$ python -q
>>> import numpy as np
>>> np.set_printoptions(precision=2, suppress=True, linewidth=140)
>>> sigma = 5 * 0.2 ** np.arange(3)
>>> rng = np.random.default_rng(557)
>>> K = rng.normal(size=(24, 3)) * rng.permutation(sigma)
>>> K
array([[ 4.11, -0.04, -0.93],
       [ 2.73, -0.3 , -1.02],
       [ 0.84,  0.23, -1.44],
       [ 1.35, -0.28, -0.3 ],
       [ 3.38, -0.19,  0.02],
       [-0.56, -0.08,  1.29],
       [-2.91, -0.02, -1.02],
       [-7.75, -0.11,  1.29],
       [-2.23,  0.4 ,  1.89],
       [ 6.95, -0.15,  0.71],
       [ 3.46,  0.04,  0.74],
       [ 3.75,  0.14, -0.63],
       [ 1.79,  0.08,  1.17],
       [-4.99, -0.05, -0.22],
       [ 5.73, -0.01, -1.59],
       [-0.49, -0.26,  0.44],
       [-1.45, -0.15, -0.35],
       [ 1.25, -0.27, -1.47],
       [-4.27, -0.01, -0.57],
       [ 8.28, -0.13, -1.07],
       [ 7.07, -0.16, -0.39],
       [ 9.54,  0.03,  0.06],
       [ 2.28, -0.21,  1.94],
       [ 1.22, -0.23,  0.38]])
>>> # column 0 is much longer than the rest
>>> out = np.c_[K[:, :1] @ np.array([[3]]), np.array([1, 4, 2, 0, 1, -4, -5, -2, -1, 1, 2, -5, -3, -4, -5, -5, -5, 3, 5, -4, -1, 5, 4, 0])]
>>> out
array([[ 12.34,   1.  ],
       [  8.2 ,   4.  ],
       [  2.52,   2.  ],
       [  4.06,   0.  ],
       [ 10.15,   1.  ],
       [ -1.68,  -4.  ],
       [ -8.74,  -5.  ],
       [-23.25,  -2.  ],
       [ -6.68,  -1.  ],
       [ 20.85,   1.  ],
       [ 10.37,   2.  ],
       [ 11.24,  -5.  ],
       [  5.36,  -3.  ],
       [-14.98,  -4.  ],
       [ 17.2 ,  -5.  ],
       [ -1.47,  -5.  ],
       [ -4.36,  -5.  ],
       [  3.76,   3.  ],
       [-12.82,   5.  ],
       [ 24.85,  -4.  ],
       [ 21.21,  -1.  ],
       [ 28.61,   5.  ],
       [  6.84,   4.  ],
       [  3.67,   0.  ]])
>>> np.linalg.norm(np.linalg.qr(K)[0].T @ out, axis=0) ** 2 / ((out ** 2).sum(axis=0) + 1e-12)
array([1.  , 0.02])
>>> np.linalg.matrix_rank(out)
np.int64(2)
>>> np.round(np.linalg.lstsq(K, out[:, 0])[0], 2) + 0
array([3., 0., 0.])
>>> np.round(np.linalg.norm(out - K @ np.linalg.lstsq(K, out)[0], axis=0), 2) + 0
array([ 0.  , 16.87])
>>> G = K.T @ K
>>> np.linalg.eigvalsh(G)[::-1]
array([487.48,  23.97,   0.75])
>>> P = K @ np.linalg.solve(K.T @ K, K.T)
>>> np.trace(P)
np.float64(3.0)
>>> np.diag(P)
array([0.06, 0.14, 0.17, 0.1 , 0.06, 0.08, 0.08, 0.21, 0.31, 0.16, 0.06, 0.08, 0.08, 0.07, 0.14, 0.11, 0.04, 0.16, 0.07, 0.16, 0.12, 0.22,
       0.25, 0.08])
>>> np.allclose(P @ P, P)
True
>>> P @ K[:, 0]
array([ 4.11,  2.73,  0.84,  1.35,  3.38, -0.56, -2.91, -7.75, -2.23,  6.95,  3.46,  3.75,  1.79, -4.99,  5.73, -0.49, -1.45,  1.25, -4.27,
        8.28,  7.07,  9.54,  2.28,  1.22])
>>> basis = K[[21, 16]].astype(float)
>>> for _ in range(4):
...     lab = np.linalg.norm(K[:, None] - basis, axis=-1).argmin(axis=1)
...     basis = np.array([K[lab == j].mean(axis=0) for j in range(2)])
... 
>>> lab
array([0, 0, 1, 1, 0, 1, 1, 1, 1, 0, 0, 0, 1, 1, 0, 1, 1, 1, 1, 0, 0, 0, 1, 1])
>>> basis
array([[ 5.5 , -0.08, -0.41],
       [-1.14, -0.07,  0.22]])
>>> np.abs(basis[1] - basis[0]).argmax()
np.int64(0)
>>> A = np.load("w.npy")
>>> A
array([[ 0.5 , -0.8 ,  0.1 , -0.1 ],
       [ 0.6 , -0.3 ,  0.7 ,  0.6 ],
       [ 0.59, -0.26,  0.66,  0.6 ]])
>>> np.linalg.cond(A) > 100
np.False_
>>> np.linalg.matrix_rank(A, rtol=0.1)
np.int64(2)
>>> out = A / np.sqrt((A ** 2).mean(axis=1, keepdims=True))
>>> np.linalg.matrix_rank(out) == np.linalg.matrix_rank(A)
np.True_
>>> A - A.mean(axis=1, keepdims=True)
array([[ 0.57, -0.73,  0.18, -0.02],
       [ 0.2 , -0.7 ,  0.3 ,  0.2 ],
       [ 0.19, -0.66,  0.26,  0.2 ]])
>>> X = np.loadtxt("mat.csv", delimiter=",")
>>> X
array([[ 0.97, -0.26],
       [ 0.26,  0.97]])
>>> # keeps lengths
>>> x0 = np.array([2, 0])
>>> h = np.maximum(X @ x0, 0)
>>> np.maximum(X @ (3 * x0), 0)
array([5.8 , 1.55])
>>> np.round(X.T @ h, 2) + 0
array([2., 0.])
>>> np.tanh(X @ x0)
array([0.96, 0.48])
>>> h
array([1.93, 0.52])
>>> t = np.radians(30)
>>> Rm = np.eye(2)
>>> Rm[1, 1] = Rm[0, 0] = np.cos(t)
>>> Rm[1, 0], Rm[0, 1] = -np.sin(t), np.sin(t)
>>> Rm
array([[ 0.87,  0.5 ],
       [-0.5 ,  0.87]])
>>> out = X @ Rm.T
>>> np.round(np.linalg.det(Rm), 2), round(np.trace(Rm), 2)
(np.float64(1.0), np.float64(1.73))
>>> out
array([[ 0.71, -0.71],
       [ 0.71,  0.71]])
>>> np.abs(out - X).max(axis=0)
array([0.45, 0.45])
>>> np.allclose(np.linalg.norm(X, axis=1), np.linalg.norm(out, axis=1))
True
>>> mat = np.load("a.npy")
>>> mat
array([[ 5,  2, -2],
       [ 2,  8,  6],
       [-2,  6,  9]])
>>> # symmetric
>>> f = np.array([0, 1, -2])
>>> out = mat + np.outer(f, np.eye(3)[0])
>>> np.linalg.matrix_rank(np.linalg.inv(out) - np.linalg.inv(mat), tol=1e-8)
np.int64(1)
>>> out
array([[ 5.,  2., -2.],
       [ 3.,  8.,  6.],
       [-4.,  6.,  9.]])
>>> np.round(np.linalg.det(out) / np.linalg.det(mat), 2), round(1 + np.linalg.solve(mat, f)[0], 2)
(np.float64(-0.34), np.float64(-0.34))
>>> vals, evecs = np.linalg.eig(out)
>>> np.sort(np.linalg.eigvals(out @ out))
array([  0.04,  58.74, 211.23])
>>> vals
array([-0.2 ,  7.66, 14.53])
>>> np.sort(np.linalg.eigvals(np.linalg.inv(out)))
array([-5.06,  0.07,  0.13])
>>> np.sort(np.linalg.eigvals(out.T))
array([-0.2 ,  7.66, 14.53])
>>> f = np.array([9, -9, -2])
>>> np.polyval(f, mat[1])
array([ 16, 502, 268])
>>> np.array([np.convolve(row, f, "same") for row in mat])
array([[-27, -46,  14],
       [ 54, -22, -70],
       [ 72,  31, -93]])
>>> x0 = np.array([-3, 3, 0])
>>> y = mat @ x0
>>> coef, lr = np.zeros(3), 1 / np.linalg.norm(mat, 2) ** 2
>>> for i in range(15):
...     coef -= lr * mat.T @ (mat @ coef - y)
...     if i % 5 == 0: print(i, round(np.linalg.norm(mat @ coef - y), 2))
... 
0 7.21
5 2.96
10 2.26
>>> round(np.linalg.cond(mat), 2)
np.float64(22.52)
>>> round(np.linalg.det(mat.T), 2)
np.float64(64.0)
>>> np.einsum("ii->", mat)
np.int64(22)
>>> arr = np.load("sample8.npy")
>>> arr
array([[-1.,  0., -1.],
       [ 1., -2., -3.],
       [ 0.,  0., -2.]])
>>> lab = rng.permutation(3)
>>> out = arr[:, lab] * rng.choice([-1, 1], 3)
>>> out
array([[-1.,  1.,  0.],
       [-3., -1., -2.],
       [-2., -0.,  0.]])
>>> U, _, Vt = np.linalg.svd(arr.T @ out)
>>> lab
array([2, 0, 1])
>>> np.round(np.linalg.lstsq(arr, out)[0], 2) + 0
array([[ 0., -1.,  0.],
       [ 0.,  0.,  1.],
       [ 1.,  0.,  0.]])
>>> O, Rm = np.linalg.qr(arr)
>>> O.shape, Rm.shape
((3, 3), (3, 3))
>>> O
array([[-0.71,  0.71,  0.  ],
       [ 0.71,  0.71,  0.  ],
       [ 0.  , -0.  ,  1.  ]])
>>> np.round(np.trace(O @ O.T), 2)
np.float64(3.0)
>>> np.round(abs(Rm[0, 0]), 2), round(float(np.linalg.norm(arr[:, 0])), 2)
(np.float64(1.41), 1.41)
>>> round(np.linalg.det(O), 2)
np.float64(-1.0)
>>> np.round(O @ O, 2) + 0
array([[1., 0., 0.],
       [0., 1., 0.],
       [0., 0., 1.]])
>>> (np.linalg.matrix_power((O != 0) + (O.T != 0) + np.eye(3), 3) > 0).astype(int)
array([[1, 1, 0],
       [1, 1, 0],
       [0, 0, 1]])
>>> np.sort(np.linalg.eigvals(O).real)
array([-1.,  1.,  1.])
>>> lab = rng.permutation(3)
>>> lab
array([1, 2, 0])
>>> out = arr[lab][:, lab]
>>> np.trace(out)
np.float64(-5.0)
>>> data = np.array([[-0.5, -0.5, 1.1, -0.1],
...     [0.0, -0.6, 0.1, 0.9],
...     [1.2, -2.2, 1.1, 1.6],
...     [-0.2, 0.0, -1.2, -0.2]])
>>> data[:, 0] *= 3
>>> data
array([[-1.5, -0.5,  1.1, -0.1],
       [ 0. , -0.6,  0.1,  0.9],
       [ 3.6, -2.2,  1.1,  1.6],
       [-0.6,  0. , -1.2, -0.2]])
>>> x0 = np.array([-5, 1, 2, 5])
>>> data @ np.ones(4)
array([-1. ,  0.4,  4.1, -2. ])
>>> data @ np.eye(4)[0]
array([-1.5,  0. ,  3.6, -0.6])
>>> (data @ x0).argmax()
np.int64(0)
>>> data @ x0
array([  8.7,   4.1, -10. ,  -0.4])
>>> out = data + rng.integers(-2, 3, (4, 1)) @ rng.integers(-2, 3, (1, 4))
>>> out
array([[-5.5, -2.5,  1.1, -2.1],
       [ 4. ,  1.4,  0.1,  2.9],
       [ 3.6, -2.2,  1.1,  1.6],
       [ 1.4,  1. , -1.2,  0.8]])
>>> np.abs(out - data).sum(axis=1)
array([8., 8., 0., 4.])
>>> out - data
array([[-4., -2.,  0., -2.],
       [ 4.,  2.,  0.,  2.],
       [ 0.,  0.,  0.,  0.],
       [ 2.,  1.,  0.,  1.]])
>>> x0 = np.array([0, -8, -3, 7])
>>> y = out @ x0
>>> coef, lr = np.zeros(4), 1 / np.linalg.norm(out, 2) ** 2
>>> for i in range(3):
...     coef -= lr * out.T @ (out @ coef - y)
...     if i % 1 == 0: print(i, round(np.linalg.norm(out @ coef - y), 2))
... 
0 19.88
1 16.81
2 14.31
>>> coef
array([ 1.76, -2.  ,  1.07,  1.04])
>>> x0 = np.array([2, 0, 0, 2])
>>> y = data @ x0
>>> coef, lr = np.zeros(4), 1 / np.linalg.norm(data, 2) ** 2
>>> for i in range(60):
...     coef -= lr * data.T @ (data @ coef - y)
...     if i % 10 == 0: print(i, round(np.linalg.norm(data @ coef - y), 2))
... 
0 1.39
10 0.7
20 0.59
30 0.53
40 0.47
50 0.42
>>> round(float(np.linalg.cond(data)), 2)
9.71
>>> coef
array([ 2.04, -0.47, -0.09,  1.39])
>>> feats = np.load("run15.npy")
>>> feats
array([[-29.77,  21.91,  29.41],
       [-29.09,  21.03,  30.33],
       [-30.11,  19.82,  28.98],
       [-28.47,  19.33,  28.84],
       [-31.48,  21.55,  30.85],
       [-29.91,  21.06,  31.17],
       [-30.4 ,  19.83,  31.21],
       [-28.8 ,  21.04,  30.02],
       [-30.5 ,  19.68,  29.87],
       [-30.77,  20.64,  31.24]])
>>> x0 = np.array([1, 0, 0])
>>> y = feats @ x0
>>> np.round(np.linalg.lstsq(feats, y)[0], 2) + 0
array([1., 0., 0.])
>>> try:
...     np.linalg.solve(feats, y)
... except np.linalg.LinAlgError as e:
...     print(repr(e))
... 
LinAlgError('Last 2 dimensions of the array must be square')
>>> y = y + 0.1 * rng.normal(size=10)
>>> y
array([-29.76, -29.09, -30.16, -28.45, -31.48, -29.93, -30.33, -28.74, -30.37, -30.74])
>>> coef, *_ = np.linalg.lstsq(feats, y)
>>> np.round(feats.T @ (y - feats @ coef), 2) + 0
array([0., 0., 0.])
>>> np.round(np.linalg.norm(y - feats @ coef), 2)
np.float64(0.14)
>>> [round(float(np.linalg.norm(np.linalg.solve(feats.T @ feats + lam * np.eye(3), feats.T @ y))), 2) for lam in (0, 1, 10, 100)]
[1.0, 0.89, 0.68, 0.63]
